$ python -q
>>> import numpy as np
>>> from numpy import linalg as LA
>>> np.set_printoptions(precision=2, suppress=True, linewidth=160, floatmode="fixed")
>>> J = np.load("w.npy")
>>> J
array([[ 3.57, -3.60,  1.00],
       [ 0.15, -0.70,  0.02],
       [ 3.59, -1.80,  1.24],
       [ 3.63,  0.01,  1.38],
       [ 3.41, -1.11,  1.20],
       [ 3.23, -0.40,  1.22],
       [ 3.22, -0.43,  1.21],
       [ 1.20,  1.21,  0.61],
       [ 2.63,  1.71,  1.16],
       [ 4.99, -1.32,  1.76],
       [ 2.62, -5.52,  0.42],
       [ 3.21,  3.19,  1.64],
       [ 1.79, -2.73,  0.39],
       [ 3.80, -4.28,  1.03],
       [ 4.20, -2.09,  1.39],
       [ 1.99,  0.19,  0.80]])
>>> vec = np.array([8, 0, 7])
>>> target = J @ vec
>>> np.round(LA.pinv(J) @ J, 2) + 0
array([[1.00, 0.00, 0.00],
       [0.00, 1.00, 0.00],
       [0.00, 0.00, 1.00]])
>>> np.round(LA.lstsq(J, target)[0], 2) + 0
array([8.00, 0.00, 7.00])
>>> np.round(LA.solve(J.T @ J, J.T @ target), 2) + 0
array([8.00, 0.00, 7.00])
>>> rng = np.random.default_rng(280)
>>> target = target + 0.05 * rng.normal(size=16)
>>> target
array([35.61,  1.43, 37.39, 38.69, 35.65, 34.36, 34.17, 13.96, 29.07, 52.25, 23.94, 37.15, 17.11, 37.46, 43.31, 21.49])
>>> b, *_ = LA.lstsq(J, target)
>>> b
array([ 7.84, -0.05,  7.39])
>>> [round(float(LA.norm(LA.solve(J.T @ J + lam * np.eye(3), J.T @ target))), 2) for lam in (0, 1, 10, 100)]
[10.77, 9.92, 9.33, 6.2]
>>> b.round()
array([ 8.00, -0.00,  7.00])
>>> np.round(LA.norm(target - J @ b), 2)
np.float64(0.24)
>>> A2 = np.c_[J[:, :2] @ np.array([[5, -4], [2, -3]]), np.array([3, 0, -5, 1, 5, -5, 2, 3, 0, 5, -5, 2, -1, 5, 5, 5])]
>>> A2
array([[ 10.65,  -3.48,   3.00],
       [ -0.65,   1.50,   0.00],
       [ 14.35,  -8.96,  -5.00],
       [ 18.17, -14.55,   1.00],
       [ 14.83, -10.31,   5.00],
       [ 15.35, -11.72,  -5.00],
       [ 15.24, -11.59,   2.00],
       [  8.42,  -8.43,   3.00],
       [ 16.57, -15.65,   0.00],
       [ 22.31, -16.00,   5.00],
       [  2.06,   6.08,  -5.00],
       [ 22.43, -22.41,   2.00],
       [  3.49,   1.03,  -1.00],
       [ 10.44,  -2.36,   5.00],
       [ 16.82, -10.53,   5.00],
       [ 10.33,  -8.53,   5.00]])
>>> np.round(LA.lstsq(J, A2[:, 0])[0], 2) + 0
array([5.00, 2.00, 0.00])
>>> LA.matrix_rank(np.c_[J, A2])
np.int64(4)
